In [1]: import numpy as np

In [2]: np.set_printoptions(precision=1, suppress=True, linewidth=160, legacy="1.25")

In [3]: tidy = lambda a: np.round(a, 1) + 0

In [4]: m1 = np.loadtxt("data.csv", delimiter=",")

In [5]: print(m1)
[[  8. -16. -12.]
 [ -2.   4.   3.]
 [  0.   0.   0.]
 [  0.   0.   0.]
 [  4.  -8.  -6.]
 [  6. -12.  -9.]
 [  6. -12.  -9.]]

In [6]: # row 3 repeats row 2

In [7]: print([round(float(x), 1) for x in np.linalg.svd(m1, compute_uv=False)[:3]])
[33.6, 0.0, 0.0]

In [8]: left, s, VT = np.linalg.svd(m1, full_matrices=False)

In [9]: print(tidy(s / s[0]))
[1. 0. 0.]

In [10]: print(tidy(np.sqrt((s ** 2).sum())), tidy(np.linalg.norm(m1)))
33.6 33.6

In [11]: print(tidy(VT @ VT.T))
[[1. 0. 0.]
 [0. 1. 0.]
 [0. 0. 1.]]

In [12]: print(np.allclose(left * s @ VT, m1))
True

In [13]: print(tidy(np.abs(VT[0])))
[0.4 0.7 0.6]

In [14]: print((s > 1e-8).sum())
1

In [15]: E = np.load("run14.npy")

In [16]: print(E)
[[-3 -2 -1  0]
 [ 1  2  3  4]
 [ 5  6  7  8]
 [ 9 10 11 12]
 [13 14 15 16]
 [17 18 19 20]
 [21 22 23 24]]

In [17]: left, s, VT = np.linalg.svd(E)

In [18]: print(np.argmax(s[:-1] / (s[1:] + 1e-6)) + 1)
2

In [19]: print(tidy(s))
[70.   3.6  0.   0. ]

In [20]: M2 = left[:, :2] @ np.diag(s[:2]) @ VT[:2]

In [21]: print(tidy(np.abs(E - M2).max()))
0.0

In [22]: print(tidy(np.linalg.norm(E - M2, 2)), tidy(s[2]))
0.0 0.0

In [23]: print(np.linalg.matrix_rank(E, rtol=0.1))
1

In [24]: print(np.argsort(-np.linalg.norm(E, axis=0).round(6), kind="stable")[:3])
[3 2 1]

In [25]: left, s, VT = np.linalg.svd(E)

In [26]: vecs = VT[:(s > 1e-8).sum()]

In [27]: rng = np.random.default_rng(32286)

In [28]: x0 = E[4] + -3 * E[1] + rng.integers(2) * np.eye(4)[3]

In [29]: print(x0)
[10.  8.  6.  4.]

In [30]: print(tidy(vecs.T @ vecs))
[[ 0.7  0.4  0.1 -0.2]
 [ 0.4  0.3  0.2  0.1]
 [ 0.1  0.2  0.3  0.4]
 [-0.2  0.1  0.4  0.7]]

In [31]: print(tidy(np.diag(vecs.T @ vecs)))
[0.7 0.3 0.3 0.7]

In [32]: print(np.allclose(vecs.T @ vecs @ x0, x0))
True

In [33]: mat = np.loadtxt("arr.csv", delimiter=",")

In [34]: print(mat)
[[ 1.  3. -3.  0. -3.  0.  0.]
 [-3. -1.  3.  0. -2.  0.  0.]
 [ 2. -2.  0.  0.  2.  0.  0.]
 [ 0.  0.  0.  1.  0.  3.  3.]
 [-3.  3. -3.  0.  2.  0.  0.]
 [ 0.  0.  0.  3.  0.  2. -1.]
 [ 0.  0.  0.  1.  0.  0.  2.]]

In [35]: # splits into 2 blocks

In [36]: M2 = mat[0, 0] * mat[1:] - np.outer(mat[1:, 0], mat[0])

In [37]: print(M2)
[[  0.   8.  -6.   0. -11.   0.   0.]
 [  0.  -8.   6.   0.   8.   0.   0.]
 [  0.   0.   0.   1.   0.   3.   3.]
 [  0.  12. -12.   0.  -7.   0.   0.]
 [  0.   0.   0.   3.   0.   2.  -1.]
 [  0.   0.   0.   1.   0.   0.   2.]]

In [38]: print(np.linalg.matrix_rank(M2), np.linalg.matrix_rank(mat))
6 7

In [39]: print(mat[:, 0] / mat[0, 0])
[ 1. -3.  2.  0. -3.  0.  0.]

In [40]: M2 = np.linalg.inv(mat)

In [41]: print(tidy(M2))
[[-0.2 -0.4 -0.4  0.  -0.2  0.   0. ]
 [-0.5 -0.8 -1.2  0.  -0.3  0.   0. ]
 [-0.6 -0.6 -1.1  0.  -0.3  0.   0. ]
 [ 0.   0.   0.  -0.2  0.   0.3  0.4]
 [-0.3 -0.3 -0.3  0.   0.   0.   0. ]
 [ 0.   0.   0.   0.3  0.   0.  -0.4]
 [ 0.   0.   0.   0.1  0.  -0.1  0.3]]

In [42]: print(tidy(np.linalg.slogdet(mat)[0]))
1.0

In [43]: print(tidy(np.linalg.det(mat) * M2))
[[ -276.  -690.  -690.     0.  -414.     0.     0.]
 [ -828. -1242. -2070.     0.  -414.     0.     0.]
 [ -920.  -920. -1748.     0.  -552.     0.     0.]
 [    0.     0.     0.  -288.     0.   432.   648.]
 [ -552.  -552.  -552.     0.     0.     0.     0.]
 [    0.     0.     0.   504.     0.    72.  -720.]
 [    0.     0.     0.   144.     0.  -216.   504.]]

In [44]: print(tidy(np.linalg.inv(M2)))
[[ 1.  3. -3.  0. -3.  0.  0.]
 [-3. -1.  3.  0. -2.  0.  0.]
 [ 2. -2.  0.  0.  2.  0.  0.]
 [ 0.  0.  0.  1.  0.  3.  3.]
 [-3.  3. -3.  0.  2.  0.  0.]
 [ 0.  0.  0.  3.  0.  2. -1.]
 [ 0.  0.  0.  1.  0.  0.  2.]]

In [45]: idx = rng.permutation(7)

In [46]: print(idx)
[1 2 0 4 5 6 3]

In [47]: M2 = mat[idx][:, idx]

In [48]: print(tidy(np.linalg.det(M2)), tidy(np.linalg.det(mat[idx])))
1656.0 -1656.0

In [49]: print(M2)
[[-1.  3. -3. -2.  0.  0.  0.]
 [-2.  0.  2.  2.  0.  0.  0.]
 [ 3. -3.  1. -3.  0.  0.  0.]
 [ 3. -3. -3.  2.  0.  0.  0.]
 [ 0.  0.  0.  0.  2. -1.  3.]
 [ 0.  0.  0.  0.  0.  2.  1.]
 [ 0.  0.  0.  0.  3.  3.  1.]]

In [50]: print(np.trace(M2))
7.0

In [51]: print(np.diag(M2))
[-1.  0.  1.  2.  2.  2.  1.]

In [52]: print(np.allclose(M2, mat))
False

In [53]: left, s, VT = np.linalg.svd(mat, full_matrices=False)

In [54]: print(tidy(left.T @ left))
[[1. 0. 0. 0. 0. 0. 0.]
 [0. 1. 0. 0. 0. 0. 0.]
 [0. 0. 1. 0. 0. 0. 0.]
 [0. 0. 0. 1. 0. 0. 0.]
 [0. 0. 0. 0. 1. 0. 0.]
 [0. 0. 0. 0. 0. 1. 0.]
 [0. 0. 0. 0. 0. 0. 1.]]

In [55]: print(tidy(left.T @ mat @ VT.T))
[[6.8 0.  0.  0.  0.  0.  0. ]
 [0.  5.2 0.  0.  0.  0.  0. ]
 [0.  0.  5.  0.  0.  0.  0. ]
 [0.  0.  0.  4.6 0.  0.  0. ]
 [0.  0.  0.  0.  3.3 0.  0. ]
 [0.  0.  0.  0.  0.  1.4 0. ]
 [0.  0.  0.  0.  0.  0.  0.4]]

In [56]: print(tidy(s))
[6.8 5.2 5.  4.6 3.3 1.4 0.4]

In [57]: print((s > 1e-8).sum())
7

In [58]: print(tidy(np.sqrt((s ** 2).sum())), tidy(np.linalg.norm(mat)))
11.5 11.5

In [59]: x0 = np.array([-3, 2, 0, 5, 2, 8, 7])

In [60]: rhs = mat @ x0

In [61]: print(rhs)
[-3.  3. -6. 50. 19. 24. 19.]

In [62]: print(tidy(np.linalg.solve(mat, 3 * rhs)))
[-9.  6.  0. 15.  6. 24. 21.]

In [63]: print(tidy(np.linalg.solve(mat.T, mat[3])))
[0. 0. 0. 1. 0. 0. 0.]

In [64]: print(tidy(np.linalg.solve(mat, rhs + mat[:, 3])))
[-3.  2.  0.  6.  2.  8.  7.]
